>>> import numpy as np
>>> np.set_printoptions(precision=2, suppress=True, linewidth=160)
>>> m1 = np.loadtxt("dump.csv", delimiter=",")
>>> m1
array([[ -0.29,  -1.55,  -5.91,  -0.24,   1.58],
       [  0.06,  -0.16,  -5.18,  -0.07,  -1.41],
       [  0.2 ,  -1.37,  -0.44,  -0.18,   2.12],
       [ -0.85,   0.04,   1.09,  -0.15,   0.87],
       [  0.31,   0.8 ,   0.08,  -0.18,  -0.19],
       [ -0.53,  -2.41,   1.72,  -0.04,   0.35],
       [ -0.33,   0.5 ,  -1.76,  -0.29,   0.75],
       [  0.05,  -0.26,  -3.32,   0.01,   1.45],
       [ -0.08,  -5.53,  -0.4 ,  -0.2 ,  -0.31],
       [  0.99,  -0.13, -11.23,   0.15,  -0.92],
       [  0.72,   4.21,   1.11,  -0.23,  -0.52],
       [  0.26,  -1.29,  -0.59,   0.13,   2.78],
       [ -0.86,  -4.69,   6.41,  -0.32,  -2.33],
       [  0.6 ,   0.96,  -9.22,   0.  ,   0.65],
       [ -0.98,   1.53,  -3.23,   0.58,   0.06],
       [ -0.89,   4.54,   0.94,  -0.02,   1.34],
       [ -0.18,  -4.37,  -5.57,  -0.33,   0.96],
       [  0.72,  -5.07,   2.96,  -0.18,  -0.9 ],
       [  0.33,   0.25,   3.09,   0.45,   0.99],
       [  0.28,   0.38,   3.83,   0.12,  -0.05],
       [  0.88,  -2.39,   2.42,  -0.05,   1.86],
       [ -0.01,  -1.67,  -5.96,   0.55,  -1.93],
       [ -1.07,   0.51, -11.72,  -0.3 ,   1.38]])
>>> Z = m1[[2, 10]].astype(float)
>>> for _ in range(7):
...     z = np.linalg.norm(m1[:, None] - Z, axis=-1).argmin(axis=1)
...     Z = np.array([m1[z == j].mean(axis=0) for j in range(2)])
... 
>>> z
array([0, 0, 1, 1, 1, 1, 1, 0, 1, 0, 1, 1, 1, 0, 0, 1, 0, 1, 1, 1, 1, 0, 0])
>>> Z[1] - Z[0]
array([ 0.1 , -0.29,  8.28, -0.12,  0.28])
>>> f, r1 = m1[1], m1[15]
>>> round(float(f @ f), 2)
28.85
>>> p = (f @ r1) / (f @ f) * f
>>> np.round(np.linalg.norm(f + r1) ** 2 + np.linalg.norm(f - r1) ** 2, 2)
np.float64(105.88)
>>> r1 - p
array([-0.87,  4.5 , -0.41, -0.04,  0.97])
>>> np.round((r1 - p) @ f, 2)
np.float64(-0.0)
>>> p
array([-0.02,  0.04,  1.35,  0.02,  0.37])
>>> x = np.array([-2, 2, 3, -4, -1])
>>> h = np.maximum(m1 @ x, 0)
>>> np.flatnonzero(h > 1e-9)
array([ 3,  4,  5, 10, 12, 15, 18, 19])
>>> J = np.array([[0, 0, 0], [0, 0, 0], [0, -2, 0], [0, 2, 0], [0, 0, 0], [2, 0, 0]])
>>> # rows 0 and 1 are equal
>>> G = J.T @ J
>>> np.allclose(G, G.T)
True
>>> np.linalg.svd(J, compute_uv=False) ** 2
array([8., 4., 0.])
>>> np.linalg.eigvalsh(G)[::-1]
array([8., 4., 0.])
>>> G
array([[4, 0, 0],
       [0, 8, 0],
       [0, 0, 0]])
>>> np.trace(G), (J ** 2).sum()
(np.int64(12), np.int64(12))
>>> np.linalg.matrix_rank(G)
np.int64(2)
>>> (J @ J.T).shape
(6, 6)
>>> np.diag(G)
array([4, 8, 0])
>>> F = np.loadtxt("mat.csv", delimiter=",")
>>> F
array([[-0.3,  1.5, -4.5,  1.5,  1.2],
       [-1.2, -0.9,  1.9, -0.9,  0.8],
       [ 0.3,  0.7,  0.9, -0.7, -0.3],
       [-1.3, -1.6,  0.5, -0.1, -1.6],
       [ 1.5, -0.5,  0.9, -1.3, -0.1],
       [ 0.9,  0.5, -0.5,  0.7,  0.9],
       [-0.4,  0.3,  1. ,  0. , -0.3],
       [-0.5, -0.2,  0.2,  1.2, -0.3],
       [ 1.4, -0.4, -0.3, -0.1, -0.3],
       [-0.7, -0.5, -0.6, -1.1, -0.7],
       [ 0.6, -0.2, -0.9, -1.2,  0.2],
       [-0.5,  0.7, -0.9,  2. , -1.4],
       [ 0.1, -0.8,  0.2,  0.7, -0.1]])
>>> Q, V = np.linalg.qr(F[:, :4])[0], np.linalg.qr(F[:, 4:])[0]
>>> sigma = np.linalg.svd(Q.T @ V, compute_uv=False)
>>> np.round(np.linalg.norm(Q @ Q.T - V @ V.T, 2), 2)
np.float64(1.0)
>>> sigma
array([0.52])
>>> X = np.array([[0.02, 0.0, 1.96],
...     [-0.02, 0.02, 1.99],
...     [0.0, -0.03, 2.01],
...     [0.01, -0.03, 2.0],
...     [0.0, -0.02, 2.02],
...     [0.02, -0.02, 1.96],
...     [-0.02, 0.0, 2.01],
...     [-0.04, 0.02, 2.02],
...     [0.03, 2.01, 1.99],
...     [-0.01, 2.02, 2.02],
...     [0.06, 2.01, 2.05],
...     [-0.01, 2.02, 1.99],
...     [0.0, 2.01, 2.01],
...     [-0.02, 1.97, 2.01],
...     [-0.04, 1.95, 2.01],
...     [0.0, 2.02, 1.99]])
>>> Ac = X - X.mean(axis=0)
>>> V = np.linalg.svd(Ac)[2][:2]
>>> A2 = Ac - Ac @ V.T @ V
>>> (Ac @ V.T).std(axis=0)
array([1.  , 0.02])
>>> np.linalg.norm(A2, axis=1).round(6).argmax()
np.int64(10)
>>> round(float(np.linalg.norm(A2) / np.linalg.norm(Ac)), 2)
0.02
>>> np.round(A2.std(axis=0), 2) + 0
array([0.  , 0.  , 0.02])
>>> np.round(np.cov(Ac @ V.T, rowvar=False), 2) + 0
array([[1.08, 0.  ],
       [0.  , 0.  ]])
>>> A2 = np.c_[X[:, :2] @ np.array([[-2, 0], [-1, 0]]), np.array([1, -2, -2, -1, 0, 0, -1, 1, -2, -2, 0, 2, 2, 2, 2, -2])]
>>> A2
array([[-0.04,  0.  ,  1.  ],
       [ 0.02,  0.  , -2.  ],
       [ 0.03,  0.  , -2.  ],
       [ 0.01,  0.  , -1.  ],
       [ 0.02,  0.  ,  0.  ],
       [-0.02,  0.  ,  0.  ],
       [ 0.04,  0.  , -1.  ],
       [ 0.06,  0.  ,  1.  ],
       [-2.07,  0.  , -2.  ],
       [-2.  ,  0.  , -2.  ],
       [-2.13,  0.  ,  0.  ],
       [-2.  ,  0.  ,  2.  ],
       [-2.01,  0.  ,  2.  ],
       [-1.93,  0.  ,  2.  ],
       [-1.87,  0.  ,  2.  ],
       [-2.02,  0.  , -2.  ]])
>>> np.round(np.linalg.norm(A2 - X @ np.linalg.lstsq(X, A2)[0], axis=0), 2) + 0
array([0. , 0. , 5.9])
>>> np.linalg.matrix_rank(np.c_[X, A2])
np.int64(4)
>>> np.round(np.linalg.lstsq(X, A2[:, 0])[0], 2) + 0
array([-2., -1.,  0.])
>>> np.linalg.norm(np.linalg.qr(X)[0].T @ A2, axis=0) ** 2 / ((A2 ** 2).sum(axis=0) + 1e-12)
array([1.  , 0.  , 0.13])
>>> Q, V = np.linalg.qr(X[:, :1])[0], np.linalg.qr(X[:, 1:])[0]
>>> sigma = np.linalg.svd(Q.T @ V, compute_uv=False)
>>> (sigma > 0.9).sum()
np.int64(0)
>>> np.degrees(np.arccos(sigma.clip(0, 1)))
array([83.4])
>>> Uu, sigma, VT = np.linalg.svd(X)
>>> sigma
array([9.16, 3.5 , 0.1 ])
>>> np.argmax(sigma[:-1] / (sigma[1:] + 1e-6)) + 1
np.int64(2)
>>> A2 = Uu[:, :2] @ np.diag(sigma[:2]) @ VT[:2]
>>> A2.round(2) + 0
array([[ 0.  ,  0.  ,  1.96],
       [ 0.  ,  0.02,  1.99],
       [ 0.  , -0.03,  2.01],
       [ 0.  , -0.03,  2.  ],
       [ 0.  , -0.02,  2.02],
       [ 0.  , -0.02,  1.96],
       [ 0.  ,  0.  ,  2.01],
       [ 0.  ,  0.02,  2.02],
       [ 0.  ,  2.01,  1.99],
       [ 0.  ,  2.02,  2.02],
       [ 0.  ,  2.01,  2.05],
       [ 0.  ,  2.02,  1.99],
       [ 0.  ,  2.01,  2.01],
       [ 0.  ,  1.97,  2.01],
       [ 0.  ,  1.95,  2.01],
       [ 0.  ,  2.02,  1.99]])
>>> round(np.linalg.norm(X - A2, 2), 2), round(sigma[2], 2)
(np.float64(0.1), np.float64(0.1))
>>> np.linalg.matrix_rank(A2)
np.int64(2)
>>> round(float(np.abs(X - A2).max()), 2)
0.06
>>> np.linalg.matrix_rank(X, rtol=0.05)
np.int64(2)
>>> round(float(np.linalg.norm(X - A2) / np.linalg.norm(X)), 2)
0.01
